$ python3 -q
>>> import numpy as np
>>> np.set_printoptions(precision=2, suppress=True, linewidth=120, floatmode="fixed")
>>> tidy = lambda a: np.round(a, 2) + 0
>>> E = np.loadtxt("layer10.csv", delimiter=",")
>>> tidy(E)
array([[-0.52,  0.54, -0.16,  0.50,  0.14,  0.36,  0.01,  0.09],
       [-0.22, -0.04,  0.07,  0.21, -0.72, -0.31, -0.43,  0.31],
       [-0.34, -0.40, -0.14, -0.12,  0.55, -0.11, -0.32,  0.53],
       [-0.34, -0.27,  0.38, -0.28, -0.28,  0.49,  0.44,  0.28],
       [ 0.07,  0.49,  0.25, -0.58,  0.03,  0.26, -0.53,  0.04],
       [-0.07, -0.01,  0.86,  0.32,  0.28, -0.22, -0.08, -0.15],
       [ 0.49, -0.31,  0.03,  0.41, -0.02,  0.61, -0.34,  0.11],
       [ 0.45,  0.37,  0.10,  0.09,  0.06, -0.18,  0.33,  0.71]])
>>> left, sig, Vt = np.linalg.svd(E, full_matrices=False)
>>> tidy(np.sqrt((sig ** 2).sum())), tidy(np.linalg.norm(E))
(np.float64(2.83), np.float64(2.83))
>>> tidy(left.T @ E @ Vt.T)
array([[1.00, 0.00, 0.00, 0.00, 0.00, 0.00, 0.00, 0.00],
       [0.00, 1.00, 0.00, 0.00, 0.00, 0.00, 0.00, 0.00],
       [0.00, 0.00, 1.00, 0.00, 0.00, 0.00, 0.00, 0.00],
       [0.00, 0.00, 0.00, 1.00, 0.00, 0.00, 0.00, 0.00],
       [0.00, 0.00, 0.00, 0.00, 1.00, 0.00, 0.00, 0.00],
       [0.00, 0.00, 0.00, 0.00, 0.00, 1.00, 0.00, 0.00],
       [0.00, 0.00, 0.00, 0.00, 0.00, 0.00, 1.00, 0.00],
       [0.00, 0.00, 0.00, 0.00, 0.00, 0.00, 0.00, 1.00]])
>>> np.allclose(left * sig @ Vt, E)
True
>>> tidy(Vt @ Vt.T)
array([[1.00, 0.00, 0.00, 0.00, 0.00, 0.00, 0.00, 0.00],
       [0.00, 1.00, 0.00, 0.00, 0.00, 0.00, 0.00, 0.00],
       [0.00, 0.00, 1.00, 0.00, 0.00, 0.00, 0.00, 0.00],
       [0.00, 0.00, 0.00, 1.00, 0.00, 0.00, 0.00, 0.00],
       [0.00, 0.00, 0.00, 0.00, 1.00, 0.00, 0.00, 0.00],
       [0.00, 0.00, 0.00, 0.00, 0.00, 1.00, 0.00, 0.00],
       [0.00, 0.00, 0.00, 0.00, 0.00, 0.00, 1.00, 0.00],
       [0.00, 0.00, 0.00, 0.00, 0.00, 0.00, 0.00, 1.00]])
>>> tidy(np.cumsum(sig ** 2) / np.sum(sig ** 2))
array([0.13, 0.25, 0.38, 0.50, 0.63, 0.75, 0.88, 1.00])
>>> tidy(sig / sig[0])
array([1.00, 1.00, 1.00, 1.00, 1.00, 1.00, 1.00, 1.00])
>>> (sig > 1e-8).sum()
np.int64(8)
>>> data = 0.5 ** np.abs(np.subtract.outer(np.arange(4), np.arange(4)))
>>> tidy(data)
array([[1.00, 0.50, 0.25, 0.12],
       [0.50, 1.00, 0.50, 0.25],
       [0.25, 0.50, 1.00, 0.50],
       [0.12, 0.25, 0.50, 1.00]])
>>> q = data.astype(float).copy()
>>> for j in range(4):
...     q[:, j] -= q[:, :j] @ (q[:, :j].T @ q[:, j])
...     q[:, j] /= np.linalg.norm(q[:, j])
... 
>>> tidy(q.T @ q)
array([[1.00, 0.00, 0.00, 0.00],
       [0.00, 1.00, 0.00, 0.00],
       [0.00, 0.00, 1.00, 0.00],
       [0.00, 0.00, 0.00, 1.00]])
>>> tidy(q)
array([[ 0.87, -0.50,  0.00,  0.00],
       [ 0.43,  0.76, -0.49,  0.00],
       [ 0.22,  0.38,  0.78, -0.45],
       [ 0.11,  0.19,  0.39,  0.89]])
>>> q, evecs = np.linalg.qr(E[:, :7])[0], np.linalg.qr(E[:, 7:])[0]
>>> sig = np.linalg.svd(q.T @ evecs, compute_uv=False)
>>> tidy(np.degrees(np.arccos(sig.clip(0, 1))))
array([90.00])
>>> tidy(np.linalg.norm(q @ q.T - evecs @ evecs.T, 2))
np.float64(1.0)
>>> (sig > 0.9).sum()
np.int64(0)
>>> rng = np.random.default_rng(61)
>>> lab = rng.permutation(4)
>>> A2 = data[:, lab] * rng.choice([-1, 1], 4)
>>> tidy(A2)
array([[ 1.00, -0.25,  0.50,  0.12],
       [ 0.50, -0.50,  1.00,  0.25],
       [ 0.25, -1.00,  0.50,  0.50],
       [ 0.12, -0.50,  0.25,  1.00]])
>>> left, _, Vt = np.linalg.svd(data.T @ A2)
>>> tidy(left @ Vt)
array([[ 1.00,  0.00,  0.00,  0.00],
       [ 0.00,  0.00,  1.00,  0.00],
       [ 0.00, -1.00,  0.00,  0.00],
       [ 0.00,  0.00,  0.00,  1.00]])
>>> lab
array([0, 2, 1, 3])
>>> tidy(np.linalg.lstsq(data, A2)[0])
array([[ 1.00,  0.00,  0.00,  0.00],
       [ 0.00,  0.00,  1.00,  0.00],
       [ 0.00, -1.00,  0.00,  0.00],
       [ 0.00,  0.00,  0.00,  1.00]])
>>> W0 = np.loadtxt("sample11.csv", delimiter=",")
>>> W0
array([[-1.10,  0.30,  0.20, -1.70, -3.10,  0.20],
       [ 0.60, -0.90,  1.30, -0.70,  2.08,  0.70],
       [-0.40,  1.00, -0.90, -0.20, -1.01,  1.10],
       [-0.10,  0.50,  0.90,  0.80, -0.07,  0.80],
       [-0.30,  0.30, -0.70,  0.50, -0.22,  0.60],
       [ 0.30,  0.60,  0.60,  0.20,  0.68,  1.60],
       [ 0.40, -0.20,  0.80, -1.50,  1.37,  0.20],
       [-0.40,  1.10,  1.90, -0.30, -1.06,  0.70],
       [-1.00,  0.50,  0.90,  0.00, -2.75,  0.10],
       [-1.20, -0.40, -0.10,  0.30, -4.00, -1.50],
       [ 0.70, -1.20, -0.40, -1.10,  2.56, -0.10],
       [ 0.60,  1.00,  0.00, -1.40,  1.18, -0.50],
       [ 0.70,  1.20, -2.40,  1.30,  2.37,  0.30],
       [-0.20,  2.30,  1.20,  0.60, -0.10, -1.00],
       [-0.70,  0.00, -0.50, -1.30, -2.50,  0.40],
       [-1.00,  0.00, -1.10, -0.90, -3.43, -1.30],
       [-1.90, -1.00, -1.20,  1.20, -5.61, -0.60],
       [ 1.30,  0.10, -1.40, -1.60,  3.68,  0.20],
       [-1.50,  0.70,  0.70, -0.40, -4.38,  0.20],
       [-0.70, -0.80,  0.00, -1.30, -1.81, -0.50]])
>>> A2 = np.c_[W0[:, :5] @ np.array([[1, 0, -1, -2, 1],
...     [-2, 2, 0, -2, 0],
...     [1, 1, 1, 1, 0],
...     [0, 1, -1, 2, 2],
...     [-2, -1, -1, -2, -2]]), np.array([5, 6, -9, -3, 1, 2, -2, 7, -6, 3, -9, 5, 8, -9, 3, -9, -3, -2, 4, 5])]
>>> tidy(A2)
array([[  4.70,   2.20,   6.10,   4.60,   1.70,   5.00],
       [ -0.46,  -3.28,  -0.68,  -3.66,  -4.96,   6.00],
       [ -1.28,   1.91,   0.71,  -0.48,   1.22,  -9.00],
       [ -0.06,   2.77,   0.27,   1.84,   1.64,  -3.00],
       [ -1.16,   0.62,  -0.68,   0.74,   1.14,   1.00],
       [ -1.66,   1.32,  -0.58,  -2.16,  -0.66,   2.00],
       [ -1.14,  -2.47,   0.53,  -5.34,  -5.34,  -2.00],
       [  1.42,   4.86,   3.66,   2.02,   1.12,   7.00],
       [  4.40,   4.65,   4.65,   7.40,   4.50,  -6.00],
       [  7.50,   3.40,   4.80,  11.70,   7.40,   3.00],
       [ -2.42,  -6.46,  -2.56,  -6.72,  -6.62,  -9.00],
       [ -3.76,  -0.58,  -0.38,  -8.36,  -4.56,   5.00],
       [ -8.84,  -1.07,  -6.77,  -8.34,  -1.44,   8.00],
       [ -3.40,   6.50,   0.90,  -1.60,   1.20,  -9.00],
       [  3.80,   0.70,   4.00,   3.30,   1.70,   3.00],
       [  4.76,   1.43,   4.23,   5.96,   4.06,  -9.00],
       [ 10.12,   3.61,   5.11,  18.22,  11.72,  -3.00],
       [ -7.66,  -6.48,  -4.78, -14.76,  -9.26,  -2.00],
       [  6.56,   6.08,   6.98,  10.26,   6.46,   4.00],
       [  4.52,  -1.09,   3.81,   4.02,   0.32,   5.00]])
>>> np.linalg.matrix_rank(np.c_[W0, A2])
np.int64(7)
>>> np.linalg.matrix_rank(A2)
np.int64(6)
>>> tidy(np.linalg.lstsq(W0, A2[:, 0])[0])
array([ 1.00, -2.00,  1.00,  0.00, -2.00,  0.00])
>>> tidy(np.linalg.norm(A2 - W0 @ np.linalg.lstsq(W0, A2)[0], axis=0))
array([ 0.00,  0.00,  0.00,  0.00,  0.00, 24.05])
